% python3 -q
>>> import numpy as np
>>> np.set_printoptions(suppress=True, linewidth=200)
>>> tidy = lambda a: np.round(a, 2) + 0
>>> mat = np.loadtxt("test14.csv", delimiter=",")
>>> mat
array([[ 7.09, 10.27,  0.83,  4.16, -4.28,  2.31,  1.49, -3.3 ,  0.7 , -2.01,  5.38,  4.1 ],
       [-0.19, -2.81, -7.58, -2.93,  3.22,  7.  , -0.13,  0.1 , -5.66, -3.54,  3.77, -4.91],
       [ 3.43,  4.1 , -3.69,  0.57, -9.44,  6.71,  4.45, -0.52, -4.44, -3.19,  7.46,  0.42],
       [ 1.12,  3.57,  6.57,  3.02, 13.84, -8.82, -6.71, -3.02,  8.11,  2.79, -7.43,  2.39],
       [-0.74, -0.99, -0.81, -0.42, -9.91,  2.59,  4.15,  1.74, -2.75, -0.12,  2.88,  0.66],
       [ 6.14,  5.99, -9.41, -0.22, -0.14, 11.67,  1.33, -2.77, -7.11, -6.95, 10.48, -2.98],
       [ 0.54,  1.75,  3.63,  1.65, 14.5 , -6.2 , -6.43, -2.34,  5.83,  1.76, -6.11,  0.55],
       [ 3.41,  4.04, -1.53,  1.05, 10.8 ,  0.69, -4.3 , -2.98,  1.3 , -1.96,  0.23, -1.02],
       [-2.75, -5.24, -3.56, -2.9 ,  4.65,  1.98, -1.3 ,  1.21, -2.51, -0.89, -1.11, -3.99],
       [ 5.22,  4.83, -8.86, -0.48, -4.78, 11.89,  2.98, -1.59, -7.57, -6.21, 10.62, -2.49],
       [ 0.99,  3.28,  4.39,  2.42, -3.61, -3.2 ,  0.82, -0.53,  2.67,  1.62, -0.78,  3.72],
       [ 4.38,  6.75,  2.63,  3.03,  9.78, -3.43, -4.62, -3.68,  4.6 , -0.01, -1.59,  1.94]])
>>> def softmax(z):
...     e = np.exp(z - z.max(axis=-1, keepdims=True))
...     return e / e.sum(axis=-1, keepdims=True)
... 
>>> tidy(softmax(mat[1]))
array([0.  , 0.  , 0.  , 0.  , 0.02, 0.94, 0.  , 0.  , 0.  , 0.  , 0.04, 0.  ])
>>> S = mat @ mat.T / np.sqrt(12)
>>> tidy(softmax(S))
array([[1.  , 0.  , 0.  , 0.  , 0.  , 0.  , 0.  , 0.  , 0.  , 0.  , 0.  , 0.  ],
       [0.  , 0.  , 0.  , 0.  , 0.  , 0.99, 0.  , 0.  , 0.  , 0.01, 0.  , 0.  ],
       [0.  , 0.  , 0.  , 0.  , 0.  , 0.  , 0.  , 0.  , 0.  , 1.  , 0.  , 0.  ],
       [0.  , 0.  , 0.  , 1.  , 0.  , 0.  , 0.  , 0.  , 0.  , 0.  , 0.  , 0.  ],
       [0.  , 0.  , 0.99, 0.  , 0.01, 0.  , 0.  , 0.  , 0.  , 0.  , 0.  , 0.  ],
       [0.  , 0.  , 0.  , 0.  , 0.  , 0.99, 0.  , 0.  , 0.  , 0.01, 0.  , 0.  ],
       [0.  , 0.  , 0.  , 1.  , 0.  , 0.  , 0.  , 0.  , 0.  , 0.  , 0.  , 0.  ],
       [0.  , 0.  , 0.  , 0.44, 0.  , 0.  , 0.53, 0.02, 0.  , 0.  , 0.  , 0.01],
       [0.  , 0.74, 0.  , 0.  , 0.  , 0.  , 0.  , 0.  , 0.26, 0.  , 0.  , 0.  ],
       [0.  , 0.  , 0.  , 0.  , 0.  , 0.03, 0.  , 0.  , 0.  , 0.97, 0.  , 0.  ],
       [0.05, 0.  , 0.  , 0.  , 0.  , 0.  , 0.  , 0.  , 0.  , 0.  , 0.95, 0.  ],
       [0.  , 0.  , 0.  , 1.  , 0.  , 0.  , 0.  , 0.  , 0.  , 0.  , 0.  , 0.  ]])
>>> tidy(softmax(S + np.triu(np.full(S.shape, -np.inf), 1)))
array([[1.  , 0.  , 0.  , 0.  , 0.  , 0.  , 0.  , 0.  , 0.  , 0.  , 0.  , 0.  ],
       [0.  , 1.  , 0.  , 0.  , 0.  , 0.  , 0.  , 0.  , 0.  , 0.  , 0.  , 0.  ],
       [0.  , 0.  , 1.  , 0.  , 0.  , 0.  , 0.  , 0.  , 0.  , 0.  , 0.  , 0.  ],
       [0.  , 0.  , 0.  , 1.  , 0.  , 0.  , 0.  , 0.  , 0.  , 0.  , 0.  , 0.  ],
       [0.  , 0.  , 0.99, 0.  , 0.01, 0.  , 0.  , 0.  , 0.  , 0.  , 0.  , 0.  ],
       [0.  , 0.  , 0.  , 0.  , 0.  , 1.  , 0.  , 0.  , 0.  , 0.  , 0.  , 0.  ],
       [0.  , 0.  , 0.  , 1.  , 0.  , 0.  , 0.  , 0.  , 0.  , 0.  , 0.  , 0.  ],
       [0.  , 0.  , 0.  , 0.44, 0.  , 0.  , 0.54, 0.02, 0.  , 0.  , 0.  , 0.  ],
       [0.  , 0.74, 0.  , 0.  , 0.  , 0.  , 0.  , 0.  , 0.26, 0.  , 0.  , 0.  ],
       [0.  , 0.  , 0.  , 0.  , 0.  , 0.03, 0.  , 0.  , 0.  , 0.97, 0.  , 0.  ],
       [0.05, 0.  , 0.  , 0.  , 0.  , 0.  , 0.  , 0.  , 0.  , 0.  , 0.95, 0.  ],
       [0.  , 0.  , 0.  , 1.  , 0.  , 0.  , 0.  , 0.  , 0.  , 0.  , 0.  , 0.  ]])
>>> tidy(np.sort(np.abs(np.linalg.eigvals(mat))))
array([ 0.2 ,  0.2 ,  0.21,  0.21,  0.25,  0.36,  0.36,  0.66,  0.66,  3.54,  7.53, 14.97])
>>> tidy(np.trace(mat))
np.float64(-11.6)
>>> u = np.array([3, -7, 6])
>>> tidy(np.cross(mat[8, :3], mat[7, :3]))
array([ 22.4 , -16.35,   6.76])
>>> u, r1 = mat[10], mat[1]
>>> tidy(u @ u)
np.float64(85.29)
>>> p = (u @ r1) / (u @ u) * u
>>> tidy(p)
array([-1.46, -4.85, -6.49, -3.58,  5.33,  4.73, -1.21,  0.78, -3.94, -2.39,  1.15, -5.5 ])
>>> np.linalg.matrix_rank(np.outer(u, r1))
np.int64(1)
>>> A = 0.2 ** np.abs(np.subtract.outer(np.arange(7), np.arange(7)))
>>> tidy(A)
array([[1.  , 0.2 , 0.04, 0.01, 0.  , 0.  , 0.  ],
       [0.2 , 1.  , 0.2 , 0.04, 0.01, 0.  , 0.  ],
       [0.04, 0.2 , 1.  , 0.2 , 0.04, 0.01, 0.  ],
       [0.01, 0.04, 0.2 , 1.  , 0.2 , 0.04, 0.01],
       [0.  , 0.01, 0.04, 0.2 , 1.  , 0.2 , 0.04],
       [0.  , 0.  , 0.01, 0.04, 0.2 , 1.  , 0.2 ],
       [0.  , 0.  , 0.  , 0.01, 0.04, 0.2 , 1.  ]])
>>> L = np.linalg.cholesky(A)
>>> tidy(A / np.sqrt(np.outer(np.diag(A), np.diag(A))))
array([[1.  , 0.2 , 0.04, 0.01, 0.  , 0.  , 0.  ],
       [0.2 , 1.  , 0.2 , 0.04, 0.01, 0.  , 0.  ],
       [0.04, 0.2 , 1.  , 0.2 , 0.04, 0.01, 0.  ],
       [0.01, 0.04, 0.2 , 1.  , 0.2 , 0.04, 0.01],
       [0.  , 0.01, 0.04, 0.2 , 1.  , 0.2 , 0.04],
       [0.  , 0.  , 0.01, 0.04, 0.2 , 1.  , 0.2 ],
       [0.  , 0.  , 0.  , 0.01, 0.04, 0.2 , 1.  ]])
>>> np.diag(L) ** 2
array([1.  , 0.96, 0.96, 0.96, 0.96, 0.96, 0.96])
>>> tidy(softmax(A[6] + 2))
array([0.11, 0.11, 0.11, 0.11, 0.12, 0.14, 0.3 ])
>>> S = A @ A.T / np.sqrt(7)
>>> tidy(softmax(S + np.triu(np.full(S.shape, -np.inf), 1)))
array([[1.  , 0.  , 0.  , 0.  , 0.  , 0.  , 0.  ],
       [0.44, 0.56, 0.  , 0.  , 0.  , 0.  , 0.  ],
       [0.28, 0.31, 0.4 , 0.  , 0.  , 0.  , 0.  ],
       [0.21, 0.22, 0.25, 0.32, 0.  , 0.  , 0.  ],
       [0.17, 0.18, 0.18, 0.2 , 0.26, 0.  , 0.  ],
       [0.15, 0.15, 0.15, 0.16, 0.17, 0.22, 0.  ],
       [0.13, 0.13, 0.13, 0.13, 0.14, 0.15, 0.19]])
